% ipython --no-banner

In [1]: import numpy as np

In [2]: import numpy.linalg as la

In [3]: np.set_printoptions(precision=2, suppress=True, linewidth=120, sign=" ")

In [4]: tidy = lambda a: np.round(a, 2) + 0

In [5]: M = np.load("m.npy")

In [6]: print(M)
[[-2.42  1.74  1.74 -2.    4.16  4.74]
 [-0.82  6.54  6.54 -2.    7.36  9.54]
 [-2.03  2.91  2.91 -2.    4.94  5.91]
 [-4.7  -5.09 -5.09 -2.   -0.4  -2.09]
 [-2.46  1.62  1.62 -2.    4.08  4.62]
 [-1.71  3.87  3.87 -2.    5.58  6.87]
 [-3.75 -2.24 -2.24 -2.    1.5   0.76]
 [-2.8   0.59  0.59 -2.    3.39  3.59]
 [-3.93 -2.8  -2.8  -2.    1.13  0.2 ]
 [-3.87 -2.6  -2.6  -2.    1.27  0.4 ]
 [-2.53  1.4   1.4  -2.    3.93  4.4 ]
 [-0.52  7.45  7.45 -2.    7.97 10.45]
 [-4.33 -3.98 -3.98 -2.    0.35 -0.98]
 [-3.65 -1.95 -1.95 -2.    1.7   1.05]
 [-1.97  3.08  3.08 -2.    5.05  6.08]
 [-2.43  1.7   1.7  -2.    4.13  4.7 ]
 [-2.28  2.16  2.16 -2.    4.44  5.16]
 [-3.62 -1.85 -1.85 -2.    1.76  1.15]
 [-3.02 -0.06 -0.06 -2.    2.96  2.94]
 [-1.22  5.34  5.34 -2.    6.56  8.34]
 [-2.85  0.45  0.45 -2.    3.3   3.45]
 [-3.73 -2.2  -2.2  -2.    1.53  0.8 ]
 [-2.55  1.35  1.35 -2.    3.9   4.35]
 [-2.35  1.95  1.95 -2.    4.3   4.95]
 [-2.38  1.85  1.85 -2.    4.23  4.85]
 [-3.78 -2.34 -2.34 -2.    1.44  0.66]
 [-4.77 -5.31 -5.31 -2.   -0.54 -2.31]
 [-2.93  0.2   0.2  -2.    3.13  3.2 ]
 [-3.59 -1.76 -1.76 -2.    1.83  1.24]
 [-2.02  2.95  2.95 -2.    4.97  5.95]
 [-2.83  0.52  0.52 -2.    3.35  3.52]
 [-2.32  2.05  2.05 -2.    4.37  5.05]
 [-1.77  3.68  3.68 -2.    5.45  6.68]
 [-3.18 -0.53 -0.53 -2.    2.65  2.47]
 [-3.3  -0.89 -0.89 -2.    2.41  2.11]
 [-3.63 -1.9  -1.9  -2.    1.74  1.1 ]
 [-3.73 -2.19 -2.19 -2.    1.54  0.81]
 [-2.49  1.53  1.53 -2.    4.02  4.53]
 [-4.27 -3.8  -3.8  -2.    0.47 -0.8 ]
 [-2.42  1.73  1.73 -2.    4.15  4.73]]

In [7]: print(la.matrix_rank(M, rtol=0.1))
2

In [8]: F = np.loadtxt("data.csv", delimiter=",")

In [9]: F
Out[9]: 
array([[  5.,   3.,   7.],
       [  5.,   3.,   7.],
       [  4.,   8.,   5.],
       [  8.,  12.,  12.],
       [  5.,   3.,   7.],
       [  4.,   8.,   5.],
       [  5.,   3.,   7.],
       [  0.,   0.,   0.],
       [  4.,   4.,   7.],
       [  4.,   8.,   5.],
       [  0.,   0.,   0.],
       [  4.,   4.,   7.],
       [  4.,   4.,   7.],
       [  4.,   4.,   7.],
       [  0.,   0.,   0.],
       [  4.,   8.,   5.],
       [  9.,  11.,  12.],
       [  9.,  11.,  12.],
       [  4.,   4.,   7.],
       [  0.,   0.,   0.],
       [  0.,   0.,   0.],
       [  9.,   7.,  14.],
       [  4.,   4.,   7.],
       [  9.,   7.,  14.],
       [  0.,   0.,   0.],
       [  4.,   8.,   5.],
       [  4.,   8.,   5.]])

In [10]: rng = np.random.default_rng(694)

In [11]: Y = F + rng.integers(-2, 3, (27, 2)) @ rng.integers(-2, 3, (2, 3))

In [12]: print(Y)
[[ 1.  3.  9.]
 [ 7.  1.  6.]
 [ 6. 10.  4.]
 [12. 12. 10.]
 [ 3.  3.  8.]
 [ 0.  6.  7.]
 [ 9.  7.  5.]
 [-2. -4.  1.]
 [ 8.  6.  5.]
 [ 2.  8.  6.]
 [ 4. -2. -2.]
 [ 4.  6.  7.]
 [ 0.  8.  9.]
 [ 2.  8.  8.]
 [ 2. -4. -1.]
 [ 0. 10.  7.]
 [11. 11. 11.]
 [ 5. 11. 14.]
 [ 0.  4.  9.]
 [-2. -2.  1.]
 [ 4.  0. -2.]
 [ 5. 11. 16.]
 [ 0.  4.  9.]
 [ 5.  9. 16.]
 [ 0. -4.  0.]
 [ 8.  6.  3.]
 [ 6.  4.  4.]]

In [13]: print(np.abs(Y - F).sum(axis=1))
[  6.   5.   5.   6.   3.   8.  10.   7.   8.   3.   8.   2.  10.   7.   7.   8.   3.   6.   6.   5.   6.  10.   6.
   8.   4.   8.   7.]
